In [1]: import numpy as np

In [2]: np.set_printoptions(precision=4, suppress=True, linewidth=160, floatmode="fixed")

In [3]: m1 = np.array([[1, 0, 0], [0, 1, 0], [4, -3, 1]])

In [4]: Q, r_ = np.linalg.qr(m1)

In [5]: print(np.trace(Q @ Q.T))
3.0

In [6]: print(r_)
[[-4.1231  2.9104 -0.9701]
 [ 0.0000 -1.2367  0.1427]
 [ 0.0000  0.0000  0.1961]]

In [7]: ev, vecs = np.linalg.eig(m1)

In [8]: print(ev)
[1.0000 1.0000 1.0000]

In [9]: print(np.sort(np.linalg.eigvals(m1.T)))
[1.0000 1.0000 1.0000]

In [10]: print(m1 @ vecs[:, 0] - ev[0] * vecs[:, 0])
[0.0000 0.0000 0.0000]

In [11]: print(np.sort(np.linalg.eigvals(np.linalg.inv(m1))))
[1.0000 1.0000 1.0000]

In [12]: print(np.linalg.norm(m1, axis=1).argmax())
2

In [13]: print(np.round(np.linalg.norm(m1) ** 2 / np.linalg.norm(m1, 2) ** 2, 4))
1.0385

In [14]: print(round(np.linalg.norm(m1, 1), 4), np.round(np.linalg.norm(m1, np.inf), 4))
5.0 8.0

In [15]: proj = np.triu(np.array([[3, 2, 0], [3, 3, 5], [4, 4, 0]]), 1) + np.eye(3)

In [16]: B = proj @ m1 @ np.linalg.inv(proj)

In [17]: print(np.poly(B))
[ 1.0000 -3.0000  3.0000 -1.0000]

In [18]: print(np.linalg.matrix_rank(B))
3

In [19]: W0 = np.loadtxt("run15.csv", delimiter=",")

In [20]: print(W0)
[[-2.0038 -0.7237  2.3344  0.5261 -0.3269  0.2512  1.5912  1.7415]
 [-0.4294 -0.4938  1.3160  1.1229  3.0813 -0.6544 -1.3773 -0.8715]
 [ 0.0000 -3.0882 -0.6184 -1.9125  0.8031  1.3196  0.1751 -0.0764]
 [ 1.2882  1.0404  1.3496 -0.4349  0.1556  2.6301 -1.5871  1.3368]
 [ 3.0058 -1.2857  1.0309  1.4996 -0.2920 -0.3587  1.3306 -0.1294]
 [ 1.0019  0.9685  1.0161 -2.7143  1.0112 -1.8591  0.7421  0.7931]
 [-0.1431 -1.0837  1.6853 -0.6675 -2.1481 -1.1745 -2.1561 -0.9362]
 [ 0.2863 -0.9207 -1.2960  0.7443  0.0862 -1.3730 -1.4323  2.9820]]

In [21]: rng = np.random.default_rng(493)

In [22]: labels = rng.permutation(8)

In [23]: B = W0[:, labels] * rng.choice([-1, 1], 8)

In [24]: print(B)
[[-0.5261 -0.3269  1.7415  0.7237 -2.3344 -0.2512 -1.5912  2.0038]
 [-1.1229  3.0813 -0.8715  0.4938 -1.3160  0.6544  1.3773  0.4294]
 [ 1.9125  0.8031 -0.0764  3.0882  0.6184 -1.3196 -0.1751 -0.0000]
 [ 0.4349  0.1556  1.3368 -1.0404 -1.3496 -2.6301  1.5871 -1.2882]
 [-1.4996 -0.2920 -0.1294  1.2857 -1.0309  0.3587 -1.3306 -3.0058]
 [ 2.7143  1.0112  0.7931 -0.9685 -1.0161  1.8591 -0.7421 -1.0019]
 [ 0.6675 -2.1481 -0.9362  1.0837 -1.6853  1.1745  2.1561  0.1431]
 [-0.7443  0.0862  2.9820  0.9207  1.2960  1.3730  1.4323 -0.2863]]

In [25]: left, _, Vh = np.linalg.svd(W0.T @ B)

In [26]: print(np.round(np.linalg.lstsq(W0, B)[0], 4) + 0)
[[ 0.0000  0.0000  0.0000  0.0000  0.0000  0.0000  0.0000 -1.0000]
 [ 0.0000  0.0000  0.0000 -1.0000  0.0000  0.0000  0.0000  0.0000]
 [ 0.0000  0.0000  0.0000  0.0000 -1.0000  0.0000  0.0000  0.0000]
 [-1.0000  0.0000  0.0000  0.0000  0.0000  0.0000  0.0000  0.0000]
 [ 0.0000  1.0000  0.0000  0.0000  0.0000  0.0000  0.0000  0.0000]
 [ 0.0000  0.0000  0.0000  0.0000  0.0000 -1.0000  0.0000  0.0000]
 [ 0.0000  0.0000  0.0000  0.0000  0.0000  0.0000 -1.0000  0.0000]
 [ 0.0000  0.0000  1.0000  0.0000  0.0000  0.0000  0.0000  0.0000]]

In [27]: Q, r_ = np.linalg.qr(W0)

In [28]: print(np.round(Q.T @ Q, 4) + 0)
[[1.0000 0.0000 0.0000 0.0000 0.0000 0.0000 0.0000 0.0000]
 [0.0000 1.0000 0.0000 0.0000 0.0000 0.0000 0.0000 0.0000]
 [0.0000 0.0000 1.0000 0.0000 0.0000 0.0000 0.0000 0.0000]
 [0.0000 0.0000 0.0000 1.0000 0.0000 0.0000 0.0000 0.0000]
 [0.0000 0.0000 0.0000 0.0000 1.0000 0.0000 0.0000 0.0000]
 [0.0000 0.0000 0.0000 0.0000 0.0000 1.0000 0.0000 0.0000]
 [0.0000 0.0000 0.0000 0.0000 0.0000 0.0000 1.0000 0.0000]
 [0.0000 0.0000 0.0000 0.0000 0.0000 0.0000 0.0000 1.0000]]

In [29]: print(np.allclose(r_.T @ r_, W0.T @ W0))
True

In [30]: print(np.abs(np.diag(r_)))
[4.0000 4.0000 4.0000 4.0000 4.0000 4.0000 4.0000 4.0000]

In [31]: labels = rng.permutation(8)

In [32]: print(labels)
[3 0 5 4 2 7 6 1]

In [33]: B = W0[labels][:, labels]

In [34]: print(np.round(np.trace(B), 4))
-4.8762

In [35]: print(np.sort(np.abs(np.linalg.eigvals(B))))
[4.0000 4.0000 4.0000 4.0000 4.0000 4.0000 4.0000 4.0000]

In [36]: J = np.load("m.npy")

In [37]: print(J)
[[0 0 0 1 0 0 1 1]
 [0 0 0 0 0 1 0 0]
 [0 0 0 0 0 0 0 0]
 [1 0 0 0 0 0 1 1]
 [0 0 0 0 0 1 0 0]
 [0 1 0 0 1 0 0 0]
 [1 0 0 1 0 0 0 1]
 [1 0 0 1 0 0 1 0]]

In [38]: print(np.round(J @ np.linalg.pinv(J) @ J, 4) + 0)
[[0.0000 0.0000 0.0000 1.0000 0.0000 0.0000 1.0000 1.0000]
 [0.0000 0.0000 0.0000 0.0000 0.0000 1.0000 0.0000 0.0000]
 [0.0000 0.0000 0.0000 0.0000 0.0000 0.0000 0.0000 0.0000]
 [1.0000 0.0000 0.0000 0.0000 0.0000 0.0000 1.0000 1.0000]
 [0.0000 0.0000 0.0000 0.0000 0.0000 1.0000 0.0000 0.0000]
 [0.0000 1.0000 0.0000 0.0000 1.0000 0.0000 0.0000 0.0000]
 [1.0000 0.0000 0.0000 1.0000 0.0000 0.0000 0.0000 1.0000]
 [1.0000 0.0000 0.0000 1.0000 0.0000 0.0000 1.0000 0.0000]]

In [39]: print(np.unique(J.round(6), axis=0).shape)
(7, 8)

In [40]: print(np.allclose(J[:-1].T @ np.linalg.lstsq(J[:-1].T, J[-1])[0], J[-1]))
False

In [41]: print(np.linalg.lstsq(J[:-1].T, J[-1])[2])
5

In [42]: print(np.abs(np.diag(np.linalg.qr(J)[1])) > 1e-9)
[ True  True False  True False  True  True  True]

In [43]: print(round(np.trace(np.linalg.pinv(J) @ J), 4))
6.0
